$ python3 -q
>>> import numpy as np
>>> np.set_printoptions(suppress=True, linewidth=100)
>>> tidy = lambda a: np.round(a, 2) + 0
>>> m1 = np.loadtxt("data.csv", delimiter=",")
>>> print(m1)
[[ 8. -2.  1.  4.  2. -5. -3. -1.  5. -5.  3.  3. -1.]
 [ 3. -1.  0.  1. -3. -2. -5.  3. -3. -3. -2.  5.  0.]
 [ 0.  0.  0.  1.  0. -2. -1. -1. -1.  2.  2.  2.  0.]
 [ 0.  0. -1.  2.  2.  2.  0. -2. -1.  0. -1.  1. -1.]
 [ 0.  0. -1. -1.  2. -2.  1.  0.  0. -2. -2.  2. -2.]
 [ 0.  0.  2.  0.  0.  0. -1.  0.  0.  0.  0.  1.  1.]
 [ 0.  0.  0. -1. -1.  0.  0.  2.  1. -2. -2. -2.  0.]
 [ 0.  0.  1.  2. -1.  1.  0. -1. -1. -1.  2. -1.  0.]
 [ 0.  0.  1. -1.  2.  0.  1.  2.  2.  2. -2. -2. -1.]
 [ 0.  0.  1.  2.  2. -1.  2. -2.  1. -1.  2.  0. -1.]
 [ 0.  0.  0. -2.  1. -2.  1.  2. -2. -2.  0. -1.  0.]
 [ 0.  0.  2. -2.  0.  2. -2.  0.  0. -1. -2. -2.  0.]
 [ 0.  0.  0. -1. -1. -1.  1. -1. -1. -1. -2.  1.  0.]]
>>> M2 = np.linalg.inv(m1)
>>> print(tidy(np.linalg.slogdet(m1)[0]))
1.0
>>> print(tidy(np.linalg.det(m1) * np.linalg.det(M2)))
1.0
>>> m1[0] @ m1[8]
np.float64(-15.0)
>>> tidy(np.linalg.norm(m1, 1)), tidy(np.linalg.norm(m1, np.inf))
(np.float64(23.0), np.float64(43.0))
>>> tidy(np.linalg.norm(m1[0] - m1[8]))
np.float64(15.84)
>>> print(np.linalg.norm(m1, axis=1).argmax())
0
>>> E = np.array([[0, 0, 0, 0, 0, 0, 0],
...     [0, 0, 0, 1, 0, 0, 1],
...     [0, 0, 0, 1, 1, 1, 1],
...     [0, 1, 1, 0, 0, 0, 0],
...     [0, 0, 1, 0, 0, 0, 0],
...     [0, 0, 1, 0, 0, 0, 0],
...     [0, 1, 1, 0, 0, 0, 0]])
>>> print(tidy(np.linalg.norm(E, 2) / np.linalg.norm(E)))
0.66
>>> [round(float(x), 2) for x in np.linalg.svd(E, compute_uv=False)[:3]]
[2.29, 2.29, 0.87]
>>> np.linalg.matrix_rank(E, rtol=0.1)
np.int64(4)
>>> np.linalg.cond(E) > 100
np.True_
>>> np.argsort(-np.linalg.norm(E, axis=0).round(6), kind="stable")[:3]
array([2, 1, 3])
>>> F = np.loadtxt("sample17.csv", delimiter=",")
>>> print(F)
[[ 5.88 -2.82  2.63  3.09  2.51 -1.61  0.64]
 [ 0.86 -0.62 -0.34 -3.92 -2.24  1.02 -3.14]
 [ 5.7  -2.77  1.62  2.67  2.24 -2.16  2.16]
 [ 5.23 -2.6   2.22  0.79  0.17 -3.44  2.02]
 [ 1.19 -0.35 -1.34 -4.84 -2.61  1.67 -4.69]
 [ 3.78 -1.15  3.28  2.16 -0.1  -2.98  0.86]
 [ 0.33 -0.29 -2.73 -4.17 -2.43  1.08 -2.98]
 [ 5.02 -1.67  1.73  3.43 -1.22 -2.79  2.26]
 [-0.8  -1.13 -3.33 -5.56 -2.6   0.79 -3.63]
 [ 5.77 -1.19  1.39  2.04 -0.68 -3.4   1.71]
 [ 0.19 -1.22 -1.78 -4.61 -0.91  0.12 -4.98]
 [ 4.4  -1.12  3.6   1.85  0.91 -2.07  3.32]
 [ 4.77 -2.51  1.02  4.48 -0.13 -2.52  1.46]
 [ 4.3  -2.55  2.38  1.77 -0.5  -1.59  2.1 ]
 [ 1.99  0.72 -3.43 -6.02 -3.09  0.29 -3.53]
 [ 3.17 -1.35  0.51  1.01  1.56 -4.    1.67]
 [-1.51 -0.26 -3.5  -4.23 -0.89  1.48 -4.57]
 [ 4.68  0.06  2.61  4.23 -1.   -2.38  1.85]
 [-0.11 -1.33 -3.89 -4.23 -0.86  0.73 -4.63]
 [ 5.43 -2.74  2.33  2.72 -2.65 -1.73  1.01]
 [ 1.72 -0.45 -3.6  -3.78 -3.32 -0.04 -2.76]
 [-1.24  1.01 -2.53 -5.13 -0.91 -0.19 -2.51]
 [ 1.53 -0.23 -3.86 -6.58 -2.16  0.63 -4.1 ]
 [ 4.84 -1.28  3.78  2.49 -0.6  -3.08  1.61]
 [-0.1  -0.48 -2.93 -4.7  -2.44 -0.68 -3.22]]
>>> gram = F.T @ F
>>> tidy(np.linalg.svd(F, compute_uv=False) ** 2)
array([926.59, 331.17,  35.9 ,  26.36,  22.21,  10.77,   9.43])
>>> tidy(np.diag(gram))
array([328.7 ,  60.16, 182.22, 383.4 ,  84.09, 103.96, 219.91])
>>> (F @ F.T).shape
(25, 25)
>>> print(tidy(np.trace(gram)), tidy((F ** 2).sum()))
1362.44 1362.44
>>> np.allclose(gram, gram.T)
True
>>> rank = np.linalg.matrix_rank(E)
>>> rank
np.int64(4)
>>> null = np.linalg.svd(E)[2][rank:].T
>>> np.allclose(E @ null, 0)
True
>>> np.linalg.matrix_rank(E.T @ E), np.linalg.matrix_rank(E @ E.T)
(np.int64(4), np.int64(4))
>>> print([int(np.linalg.matrix_rank(np.delete(E, i, axis=0))) for i in range(7)])
[4, 3, 3, 4, 4, 4, 4]
>>> [int(np.linalg.matrix_rank(E[:i])) for i in range(1, len(E) + 1)]
[0, 1, 2, 3, 4, 4, 4]
>>> M2 = np.c_[F[:, :3] @ np.array([[8, -3, 4], [-2, -1, -9], [-8, -9, -8]]), np.array([-5, 1, -8, 4, 2, 9, 4, 7, -2, -8, 0, 5, 4, 7, -7, -2, 0, -8, 4, 8, -3, -3, 0, -1, -2])]
>>> tidy(M2)
array([[ 31.64, -38.49,  27.86,  -5.  ],
       [ 10.84,   1.1 ,  11.74,   1.  ],
       [ 38.18, -28.91,  34.77,  -8.  ],
       [ 29.28, -33.07,  26.56,   4.  ],
       [ 20.94,   8.84,  18.63,   2.  ],
       [  6.3 , -39.71,  -0.77,   9.  ],
       [ 25.06,  23.87,  25.77,   4.  ],
       [ 29.66, -28.96,  21.27,   7.  ],
       [ 22.5 ,  33.5 ,  33.61,  -2.  ],
       [ 37.42, -28.63,  22.67,  -8.  ],
       [ 18.2 ,  16.67,  25.98,   0.  ],
       [  8.64, -44.48,  -1.12,   5.  ],
       [ 35.02, -20.98,  33.51,   4.  ],
       [ 20.46, -31.77,  21.11,   7.  ],
       [ 41.92,  24.18,  28.92,  -7.  ],
       [ 23.98, -12.75,  20.75,  -2.  ],
       [ 16.44,  36.29,  24.3 ,   0.  ],
       [ 16.44, -37.59,  -2.7 ,  -8.  ],
       [ 32.9 ,  36.67,  42.65,   4.  ],
       [ 30.28, -34.52,  27.74,   8.  ],
       [ 43.46,  27.69,  39.73,  -3.  ],
       [  8.3 ,  25.48,   6.19,  -3.  ],
       [ 43.58,  30.38,  39.07,   0.  ],
       [ 11.04, -47.26,   0.64,  -1.  ],
       [ 23.6 ,  27.15,  27.36,  -2.  ]])
>>> print(np.linalg.matrix_rank(M2))
4
>>> tidy(np.linalg.norm(M2 - F @ np.linalg.lstsq(F, M2)[0], axis=0))
array([ 0.  ,  0.  ,  0.  , 18.28])
>>> np.linalg.matrix_rank(np.c_[F, M2])
np.int64(8)
>>> rng = np.random.default_rng(74470)
>>> W0 = np.eye(6, dtype=int)[rng.permutation(6)]
>>> W0
array([[0, 0, 1, 0, 0, 0],
       [0, 0, 0, 0, 1, 0],
       [0, 1, 0, 0, 0, 0],
       [1, 0, 0, 0, 0, 0],
       [0, 0, 0, 0, 0, 1],
       [0, 0, 0, 1, 0, 0]])
>>> x0 = np.array([1, 2, 3, 3, 0, 3])
>>> tidy(np.linalg.norm(x0)), tidy(np.linalg.norm(W0 @ x0))
(np.float64(5.66), np.float64(5.66))
>>> tidy(np.sort(np.abs(np.degrees(np.angle(np.linalg.eigvals(W0))))))
array([  0.,  60.,  60., 120., 120., 180.])
>>> print(tidy(np.abs(np.linalg.eigvals(W0))))
[1. 1. 1. 1. 1. 1.]
>>> 6 - np.linalg.matrix_rank(W0 - np.eye(6), tol=1e-8)
np.int64(1)
>>> J = np.load("mat.npy")
>>> J
array([[-16.71, -18.66, -14.87, -10.97, -16.71,  -9.33,   3.79, -16.71,   3.79,  -7.38],
       [-11.32, -13.01, -10.16,  -6.78, -11.32,  -6.51,   2.85, -11.32,   2.85,  -4.82],
       [ -9.79, -11.39,  -8.83,  -5.63,  -9.79,  -5.7 ,   2.56,  -9.79,   2.56,  -4.1 ],
       [ -8.19,  -9.68,  -7.45,  -4.46,  -8.19,  -4.84,   2.24,  -8.19,   2.24,  -3.35],
       [ -5.22,  -6.47,  -4.9 ,  -2.38,  -5.22,  -3.24,   1.58,  -5.22,   1.58,  -1.98],
       [ -3.38,  -4.43,  -3.33,  -1.22,  -3.38,  -2.22,   1.11,  -3.38,   1.11,  -1.16],
       [ -3.09,  -4.1 ,  -3.08,  -1.05,  -3.09,  -2.05,   1.02,  -3.09,   1.02,  -1.04],
       [ -1.87,  -2.67,  -2.02,  -0.4 ,  -1.87,  -1.34,   0.65,  -1.87,   0.65,  -0.53],
       [ -1.79,  -2.59,  -1.96,  -0.37,  -1.79,  -1.29,   0.63,  -1.79,   0.63,  -0.5 ],
       [ -0.32,  -0.6 ,  -0.52,   0.03,  -0.32,  -0.3 ,   0.08,  -0.32,   0.08,  -0.02],
       [ -0.19,  -0.38,  -0.34,   0.02,  -0.19,  -0.19,   0.03,  -0.19,   0.03,  -0.01],
       [  0.04,   0.08,   0.08,   0.  ,   0.04,   0.04,   0.  ,   0.04,   0.  ,   0.  ],
       [  0.64,   1.09,   1.29,   0.39,   0.64,   0.54,   0.2 ,   0.64,   0.2 ,   0.09],
       [  1.51,   2.25,   2.78,   1.32,   1.51,   1.12,   0.54,   1.51,   0.54,   0.39],
       [  1.85,   2.65,   3.3 ,   1.69,   1.85,   1.33,   0.65,   1.85,   0.65,   0.52],
       [  2.92,   3.91,   4.89,   2.91,   2.92,   1.96,   0.98,   2.92,   0.98,   0.97],
       [  4.23,   5.38,   6.71,   4.4 ,   4.23,   2.69,   1.33,   4.23,   1.33,   1.54],
       [  5.92,   7.24,   8.98,   6.34,   5.92,   3.62,   1.74,   5.92,   1.74,   2.3 ],
       [  6.07,   7.4 ,   9.17,   6.51,   6.07,   3.7 ,   1.78,   6.07,   1.78,   2.37],
       [  9.24,  10.8 ,  13.25,  10.12,   9.24,   5.4 ,   2.45,   9.24,   2.45,   3.84],
       [ 15.46,  17.35,  20.93,  17.15,  15.46,   8.67,   3.58,  15.46,   3.58,   6.78]])
>>> # columns 0 and 4 are equal
>>> idx = J[:, 9] > np.median(J[:, 9])
>>> f = J[idx].mean(axis=0) - J[~idx].mean(axis=0)
>>> print(tidy(f))
[10.41 12.54 12.36  8.1  10.41  6.27 -0.18 10.41 -0.18  4.14]
>>> print(((J - J.mean(axis=0)) @ f > 0).astype(int))
[0 0 0 0 0 0 0 0 0 0 1 1 1 1 1 1 1 1 1 1 1]
>>> idx.astype(int)
array([0, 0, 0, 0, 0, 0, 0, 0, 0, 0, 0, 1, 1, 1, 1, 1, 1, 1, 1, 1, 1])
>>> print(tidy((((J - J.mean(axis=0)) @ f > 0) == idx).mean()))
0.95
